% python3 -q
>>> import numpy as np
>>> np.set_printoptions(precision=1, suppress=True, linewidth=160)
>>> rnd = lambda a: np.round(a, 1) + 0
>>> arr = np.load("arr.npy")
>>> rnd(arr)
array([[ 0.7, -0.2,  0.4],
       [-0.2,  0.9,  0.2],
       [ 0.4,  0.2,  0.4]])
>>> rnd(np.trace(np.linalg.pinv(arr) @ arr))
np.float64(2.0)
>>> np.linalg.lstsq(arr[:-1].T, arr[-1])[2]
np.int32(2)
>>> [round(float(x), 1) for x in np.linalg.svd(arr, compute_uv=False)[:3]]
[1.0, 1.0, 0.0]
>>> np.linalg.matrix_rank(arr, rtol=0.1)
np.int64(2)
>>> np.linalg.cond(arr) > 100
np.True_
>>> rnd(np.linalg.norm(arr, 2) / np.linalg.norm(arr))
np.float64(0.7)
>>> assert arr == arr.T
Traceback (most recent call last):
  File "<python-input-11>", line 1, in <module>
    assert arr == arr.T
           ^^^^^^^^^^^^
ValueError: The truth value of an array with more than one element is ambiguous. Use a.any() or a.all()
>>> rnd(np.sort(np.abs(np.linalg.eigvals(arr))))
array([0., 1., 1.])
>>> rnd(np.trace(arr))
np.float64(2.0)
>>> rnd(np.abs(np.linalg.eigvals(arr)).max())
np.float64(1.0)
>>> rnd(np.linalg.matrix_power(arr, 3))
array([[ 0.7, -0.2,  0.4],
       [-0.2,  0.9,  0.2],
       [ 0.4,  0.2,  0.4]])
>>> rnd((arr + arr.T) / 2)
array([[ 0.7, -0.2,  0.4],
       [-0.2,  0.9,  0.2],
       [ 0.4,  0.2,  0.4]])
>>> np.linalg.determinant(arr)
Traceback (most recent call last):
  File "<python-input-17>", line 1, in <module>
    np.linalg.determinant(arr)
    ^^^^^^^^^^^^^^^^^^^^^
AttributeError: module 'numpy.linalg' has no attribute 'determinant'
>>> rnd(np.linalg.det(arr))
np.float64(0.0)
>>> rnd(np.linalg.det(arr[::-1]))
np.float64(0.0)
>>> rnd(np.linalg.det(arr.T))
np.float64(0.0)
>>> rnd(np.kron(np.eye(2, dtype=int), arr))
array([[ 0.7, -0.2,  0.4,  0. ,  0. ,  0. ],
       [-0.2,  0.9,  0.2,  0. ,  0. ,  0. ],
       [ 0.4,  0.2,  0.4,  0. ,  0. ,  0. ],
       [ 0. ,  0. ,  0. ,  0.7, -0.2,  0.4],
       [ 0. ,  0. ,  0. , -0.2,  0.9,  0.2],
       [ 0. ,  0. ,  0. ,  0.4,  0.2,  0.4]])
>>> rnd(np.einsum("ij,ji->", arr, arr))
np.float64(2.0)
